% ipython --no-banner

In [1]: import numpy as np

In [2]: import numpy.linalg as la

In [3]: np.set_printoptions(precision=1, suppress=True, linewidth=120, floatmode="fixed")

In [4]: tidy = lambda a: np.round(a, 1) + 0

In [5]: feats = np.load("x.npy")

In [6]: feats
Out[6]: 
array([[-2, -2, -2,  0, -1, -2,  1, -2, -2],
       [ 1, -2,  1,  0,  0,  0, -1, -2,  0],
       [ 1, -2, -2,  2,  0,  1, -1,  2,  1],
       [ 1,  1, -1,  0, -2,  1,  2,  1,  1],
       [-1,  0, -1,  2,  0,  2,  2,  0, -2],
       [-2,  0, -2,  2,  1,  1,  0, -1, -1],
       [ 0,  1,  1,  1, -2,  1,  2,  1, -2],
       [ 1,  1, -2,  0,  2, -2,  1, -1,  2],
       [ 1,  1, -2,  0,  2, -2,  1, -1,  2],
       [-2,  1,  1, -1,  1,  1,  1, -2,  1],
       [-2,  2, -1,  0, -1,  1, -1,  2, -1]])

In [7]: # rows 7 and 8 are equal

In [8]: rng = np.random.default_rng(210)

In [9]: M2 = feats + rng.integers(-2, 3, (11, 7)) @ rng.integers(-2, 3, (7, 9))

In [10]: M2
Out[10]: 
array([[ -7,  -5,  -3,  -1,   1,  -3,   3,  -4,   6],
       [  9,  -8,   6,   2,   9,   6,  -5,  -3,  -5],
       [-10,   8,   8,   5, -12,  10,  -6,  -4,   4],
       [  0, -13,   5,   0,   2,  10,   5,   8,  -1],
       [  5,   1, -13,  -3,  -1, -10,   7,   8,  -7],
       [ -9,  -2,  -6,  -2,   5,  -5,   4,  -3,  13],
       [  2,  -1,  -3,   1, -10,  -3,  10,   9, -12],
       [ -4,  -7,   3,   1,   1,   6,   3,   5,   2],
       [ -1,   1,   0,  -6,  -4,   0,  -1,  -7,   2],
       [  5,   4,  -9,  -3,   2, -12,   5,  -6,  -1],
       [-15,  11,   9,   1, -14,   9,  -4,  -4,   4]])

In [11]: np.abs(M2 - feats).sum(axis=1)
Out[11]: array([25, 46, 69, 46, 55, 47, 46, 36, 26, 46, 68])

In [12]: tidy(la.svd(M2 - feats, compute_uv=False))
Out[12]: array([43.1, 31.2, 23.8, 20.2,  9.3,  5.7,  1.8,  0.0,  0.0])

In [13]: M2 - feats
Out[13]: 
array([[ -5,  -3,  -1,  -1,   2,  -1,   2,  -2,   8],
       [  8,  -6,   5,   2,   9,   6,  -4,  -1,  -5],
       [-11,  10,  10,   3, -12,   9,  -5,  -6,   3],
       [ -1, -14,   6,   0,   4,   9,   3,   7,  -2],
       [  6,   1, -12,  -5,  -1, -12,   5,   8,  -5],
       [ -7,  -2,  -4,  -4,   4,  -6,   4,  -2,  14],
       [  2,  -2,  -4,   0,  -8,  -4,   8,   8, -10],
       [ -5,  -8,   5,   1,  -1,   8,   2,   6,   0],
       [ -2,   0,   2,  -6,  -6,   2,  -2,  -6,   0],
       [  7,   3, -10,  -2,   1, -13,   4,  -4,  -2],
       [-13,   9,  10,   1, -13,   8,  -3,  -6,   5]])

In [14]: la.matrix_rank(M2 - feats, tol=1e-8)
Out[14]: np.int64(7)
